% python3 -q
>>> import numpy as np
>>> import numpy.linalg as la
>>> np.set_printoptions(precision=3, suppress=True, linewidth=140)
>>> data = np.load("w.npy")
>>> data
array([[ 1,  0,  0,  0],
       [-3,  1,  0,  0],
       [ 2,  3,  1,  0],
       [-2, -1, -2,  1]])
>>> # triangular, det is the product of the diagonal
>>> Y = data / np.sqrt((data ** 2).mean(axis=1, keepdims=True))
>>> Y[3]
array([-1.265, -0.632, -1.265,  0.632])
>>> K = np.load("arr.npy")
>>> K
array([[ 0, -1,  1, -1, -1, -2, -2,  1],
       [ 1,  0, -1,  1, -1, -1, -2, -2],
       [-2,  1,  0, -1,  1, -1, -1, -2],
       [-2, -2,  1,  0, -1,  1, -1, -1],
       [-1, -2, -2,  1,  0, -1,  1, -1],
       [-1, -1, -2, -2,  1,  0, -1,  1],
       [ 1, -1, -1, -2, -2,  1,  0, -1],
       [-1,  1, -1, -1, -2, -2,  1,  0]])
>>> Uu, sig = la.svd(K)
Traceback (most recent call last):
  File "<python-input-10>", line 1, in <module>
    Uu, sig = la.svd(K)
    ^^^^^^^
ValueError: too many values to unpack (expected 2)
>>> Uu, sig, Vh = la.svd(K, full_matrices=False)
>>> np.round(np.sqrt((sig ** 2).sum()), 3), round(la.norm(K), 3)
(np.float64(10.198), np.float64(10.198))
>>> np.cumsum(sig ** 2) / np.sum(sig ** 2)
array([0.24 , 0.385, 0.529, 0.673, 0.817, 0.904, 0.99 , 1.   ])
>>> (sig > 1e-8).sum()
np.int64(8)
>>> sig / sig[0]
array([1.   , 0.775, 0.775, 0.775, 0.775, 0.6  , 0.6  , 0.2  ])
>>> Uu.shape, sig.shape, Vh.shape
((8, 8), (8,), (8, 8))
>>> np.abs(Uu[:, 0]).round(6).argmax()
np.int64(0)
>>> W0 = np.vander(np.arange(4) - 2, 4, increasing=True)
>>> W0
array([[ 1, -2,  4, -8],
       [ 1, -1,  1, -1],
       [ 1,  0,  0,  0],
       [ 1,  1,  1,  1]])
>>> # row 0 dominates
>>> W0.sum(axis=1)
array([-5,  0,  1,  4])
>>> W0.shape
(4, 4)
>>> np.unravel_index(np.abs(W0).argmax(), W0.shape)
(np.int64(0), np.int64(3))
>>> la.svd(W0, compute_uv=False)
array([9.38 , 2.114, 1.117, 0.542])
>>> np.diff(W0, axis=0)
array([[ 0,  1, -3,  7],
       [ 0,  1, -1,  1],
       [ 0,  1,  1,  1]])
>>> W0.mean(axis=0)
array([ 1. , -0.5,  1.5, -2. ])
>>> W0 - W0[0]
array([[ 0,  0,  0,  0],
       [ 0,  1, -3,  7],
       [ 0,  2, -4,  8],
       [ 0,  3, -3,  9]])
>>> rng = np.random.default_rng(77)
>>> z = rng.permutation(4)
>>> z
array([0, 3, 2, 1])
>>> Y = W0[z][:, z]
>>> np.diag(Y)
array([ 1,  1,  0, -1])
>>> np.sort(np.abs(la.eigvals(Y)))
array([0.712, 1.436, 3.426, 3.426])
>>> round(la.det(Y), 3), np.round(la.det(W0[z]), 3)
(np.float64(12.0), np.float64(-12.0))
>>> x = np.array([-8, 4, -6, -5])
>>> rhs = W0 @ x
>>> rhs
array([  0, -13,  -8, -15])
>>> la.solve(W0, rhs + W0[:, 1])
array([-8.,  5., -6., -5.])
>>> la.solve(W0, W0[:, 2])
array([0., 0., 1., 0.])
>>> A = np.array([[0, 0, 0, 0, 2],
...     [0, 0, 0, 1, 0],
...     [3, 0, 0, 0, 0],
...     [0, 0, 0, 0, 0],
...     [0, 0, 3, 0, 0]])
>>> [round(float(x), 3) for x in la.svd(A, compute_uv=False)[:3]]
[3.0, 3.0, 2.0]
>>> np.argsort(-la.norm(A, axis=0).round(6), kind="stable")[:3]
array([0, 2, 4])
>>> round(float(la.norm(A, 2) / la.norm(A)), 3)
0.626
>>> la.matrix_rank(A, rtol=0.1)
np.int64(4)
>>> t = np.radians(60)
>>> r_ = np.eye(5)
>>> r_[3, 3] = r_[2, 2] = np.cos(t)
>>> r_[3, 2], r_[2, 3] = -np.sin(t), np.sin(t)
>>> r_
array([[ 1.   ,  0.   ,  0.   ,  0.   ,  0.   ],
       [ 0.   ,  1.   ,  0.   ,  0.   ,  0.   ],
       [ 0.   ,  0.   ,  0.5  ,  0.866,  0.   ],
       [ 0.   ,  0.   , -0.866,  0.5  ,  0.   ],
       [ 0.   ,  0.   ,  0.   ,  0.   ,  1.   ]])
>>> Y = A @ r_.T
>>> np.allclose(A @ A.T, Y @ Y.T)
True
>>> la.svd(A, compute_uv=False), la.svd(Y, compute_uv=False)
(array([3., 3., 2., 1., 0.]), array([3., 3., 2., 1., 0.]))
>>> np.allclose(la.norm(A, axis=1), la.norm(Y, axis=1))
True
>>> r0 = np.array([0, 2])
>>> np.correlate(A[2], A[1], "full")
array([0, 3, 0, 0, 0, 0, 0, 0, 0])
>>> np.convolve(A[2], r0)
array([0, 6, 0, 0, 0, 0])
>>> np.array([np.convolve(row, r0, "same") for row in A])
array([[0, 0, 0, 0, 0],
       [0, 0, 0, 0, 2],
       [0, 6, 0, 0, 0],
       [0, 0, 0, 0, 0],
       [0, 0, 0, 6, 0]])
>>> np.polyval(r0, A[2])
array([2, 2, 2, 2, 2])
>>> np.cross(A[2, :3], A[1, :3])
array([0, 0, 0])
>>> (A != 0).astype(int)
array([[0, 0, 0, 0, 1],
       [0, 0, 0, 1, 0],
       [1, 0, 0, 0, 0],
       [0, 0, 0, 0, 0],
       [0, 0, 1, 0, 0]])
>>> np.sort(la.eigvals(A).real)
array([-1.31 , -1.31 ,  0.   ,  0.   ,  2.621])
>>> mat = np.load("block19.npy")
>>> mat
array([[ 2,  0,  2,  2,  2, -1],
       [-1,  2,  0,  2,  2,  2],
       [ 2, -1,  2,  0,  2,  2],
       [ 2,  2, -1,  2,  0,  2],
       [ 2,  2,  2, -1,  2,  0],
       [ 0,  2,  2,  2, -1,  2]])
>>> r0 = np.array([5, 0, -2, 1, -5, 5])
>>> Y = mat + np.outer(r0, np.eye(6)[1])
>>> la.matrix_rank(la.inv(Y) - la.inv(mat), tol=1e-8)
np.int64(1)
>>> np.sort(np.abs(np.fft.fft(mat[0]))), np.sort(la.svd(mat, compute_uv=False))
(array([2.646, 2.646, 2.646, 2.646, 5.   , 7.   ]), array([2.646, 2.646, 2.646, 2.646, 5.   , 7.   ]))
>>> np.fft.fft(mat[0])
array([ 7. +0.j   , -2.5-0.866j,  2.5-0.866j,  5. +0.j   ,  2.5+0.866j, -2.5+0.866j])
>>> Y = np.array([[-2, -1], [-1, 2], [3, 3], [0, -3], [-3, 3], [-1, -2]])
>>> la.matrix_rank(mat @ Y)
np.int64(2)
>>> np.einsum("ik,kj->ji", mat, Y)
array([[ -3,  -8,  -5, -11,  -6,   5],
       [  6,   1,   4, -11,  17,  -3]])
>>> mat @ Y
array([[ -3,   6],
       [ -8,   1],
       [ -5,   4],
       [-11, -11],
       [ -6,  17],
       [  5,  -3]])
>>> x = np.array([8, 8, -8, -9, -2, -5])
>>> la.norm(mat @ x) <= la.norm(mat, 2) * la.norm(x) + 1e-9
np.True_
>>> mat * x
array([[ 16,   0, -16, -18,  -4,   5],
       [ -8,  16,   0, -18,  -4, -10],
       [ 16,  -8, -16,   0,  -4, -10],
       [ 16,  16,   8, -18,   0, -10],
       [ 16,  16, -16,   9,  -4,   0],
       [  0,  16, -16, -18,   2, -10]])
>>> mat @ (2 * x)
array([-34, -48, -44,  24,  42, -52])
>>> Y = la.inv(mat)
>>> round(la.slogdet(mat)[0], 3)
np.float64(1.0)
>>> np.round(la.inv(Y), 3) + 0
array([[ 2.,  0.,  2.,  2.,  2., -1.],
       [-1.,  2.,  0.,  2.,  2.,  2.],
       [ 2., -1.,  2.,  0.,  2.,  2.],
       [ 2.,  2., -1.,  2.,  0.,  2.],
       [ 2.,  2.,  2., -1.,  2.,  0.],
       [ 0.,  2.,  2.,  2., -1.,  2.]])
>>> np.allclose(Y, mat.T)
False
>>> round(float(la.cond(mat)), 3)
2.646
>>> m1 = np.load("case18.npy")
>>> m1
array([[ 14., -15., -12.],
       [-15.,  30.,  20.],
       [-12.,  20.,  21.]])
>>> evals, vecs = la.eig(m1)
>>> round(np.prod(evals), 3)
np.float64(1375.0)
>>> evals
array([ 5., 55.,  5.])
>>> np.sort(la.eigvals(m1.T))
array([ 5.,  5., 55.])
>>> np.round(m1 @ vecs[:, 0] - evals[0] * vecs[:, 0], 3) + 0
array([0., 0., 0.])
>>> np.round(la.norm(m1, 2) / la.norm(m1), 3)
np.float64(0.992)
>>> np.argsort(-la.norm(m1, axis=0).round(6), kind="stable")[:3]
array([1, 2, 0])
>>> r0 = np.array([-1, 5, 2, 3, -4, 0])
>>> J = np.outer(rng.normal(size=21), r0) + 0.02 * rng.normal(size=(21, 6))
>>> J
array([[ -2.685,  13.258,   5.308,   7.95 , -10.623,   0.001],
       [  1.635,  -8.011,  -3.225,  -4.842,   6.452,   0.01 ],
       [ -0.657,   3.29 ,   1.336,   2.003,  -2.683,   0.02 ],
       [  0.142,  -0.732,  -0.318,  -0.437,   0.572,  -0.007],
       [  0.33 ,  -1.796,  -0.695,  -1.063,   1.424,   0.013],
       [ -1.052,   5.366,   2.131,   3.194,  -4.285,   0.005],
       [  1.823,  -9.105,  -3.636,  -5.454,   7.345,  -0.01 ],
       [  1.01 ,  -4.915,  -1.971,  -2.946,   3.946,  -0.001],
       [  0.109,  -0.578,  -0.236,  -0.337,   0.454,   0.019],
       [ -1.714,   8.705,   3.477,   5.25 ,  -6.967,   0.004],
       [ -0.097,   0.448,   0.204,   0.285,  -0.378,  -0.017],
       [ -0.904,   4.472,   1.805,   2.644,  -3.557,  -0.023],
       [  1.884,  -9.342,  -3.731,  -5.573,   7.454,   0.023],
       [  1.289,  -6.205,  -2.497,  -3.74 ,   4.925,  -0.005],
       [ -1.002,   4.795,   1.926,   2.941,  -3.873,  -0.026],
       [  0.611,  -3.125,  -1.252,  -1.893,   2.535,   0.006],
       [  0.055,  -0.315,  -0.12 ,  -0.164,   0.23 ,  -0.003],
       [ -0.737,   3.614,   1.448,   2.16 ,  -2.921,  -0.004],
       [  2.211, -11.02 ,  -4.443,  -6.616,   8.829,   0.018],
       [  1.201,  -6.018,  -2.398,  -3.577,   4.809,  -0.034],
       [  0.103,  -0.469,  -0.188,  -0.29 ,   0.376,   0.002]])
>>> Xc = J - J.mean(axis=0)
>>> Uu, sig, Vh = la.svd(Xc, full_matrices=False)
>>> np.abs(Uu[:, 0]).argmax()
np.int64(0)
>>> np.round(sig ** 2 / (sig ** 2).sum(), 3) + 0
array([1., 0., 0., 0., 0., 0.])
>>> (np.sign(Uu[:, 0]) == np.sign(Uu[0, 0])).astype(int)
array([1, 0, 1, 1, 0, 1, 0, 0, 1, 1, 1, 1, 0, 0, 1, 0, 1, 1, 0, 0, 1])
>>> np.round((sig ** 2).sum() ** 2 / (sig ** 4).sum(), 3)
np.float64(1.0)
>>> np.abs(Vh[-1])
array([0.269, 0.235, 0.892, 0.095, 0.015, 0.259])
>>> np.round(Vh[0] * np.sign(Vh[0, np.abs(Vh[0]).argmax()]), 3) + 0
array([-0.136,  0.674,  0.27 ,  0.404, -0.54 ,  0.   ])
>>> sig
array([42.029,  0.107,  0.098,  0.068,  0.064,  0.052])
>>> Xc = J - J.mean(axis=0)
>>> vecs = la.svd(Xc)[2][:1]
>>> Y = Xc - Xc @ vecs.T @ vecs
>>> la.norm(Y, axis=1).round(6).argmax()
np.int64(13)
>>> np.round(la.norm(Y) / la.norm(Xc), 3)
np.float64(0.004)
>>> r0 = np.array([3, 0, 1])
>>> v = np.array([-5, 3, 8, 8, 0, -9, 5])
>>> arr = np.outer(r0, v)
>>> arr
array([[-15,   9,  24,  24,   0, -27,  15],
       [  0,   0,   0,   0,   0,   0,   0],
       [ -5,   3,   8,   8,   0,  -9,   5]])
>>> # columns 2 and 3 are equal
>>> Uu, sig, Vh = la.svd(arr)
>>> sig.round(3) + 0
array([51.769,  0.   ,  0.   ])
>>> Y = Uu[:, :1] @ np.diag(sig[:1]) @ Vh[:1]
>>> np.round(la.norm(arr - Y, 2), 3), round(sig[1], 3)
(np.float64(0.0), np.float64(0.0))
>>> round(float(la.norm(arr - Y) / la.norm(arr)), 3)
0.0
>>> round(float(np.abs(arr - Y).max()), 3)
0.0
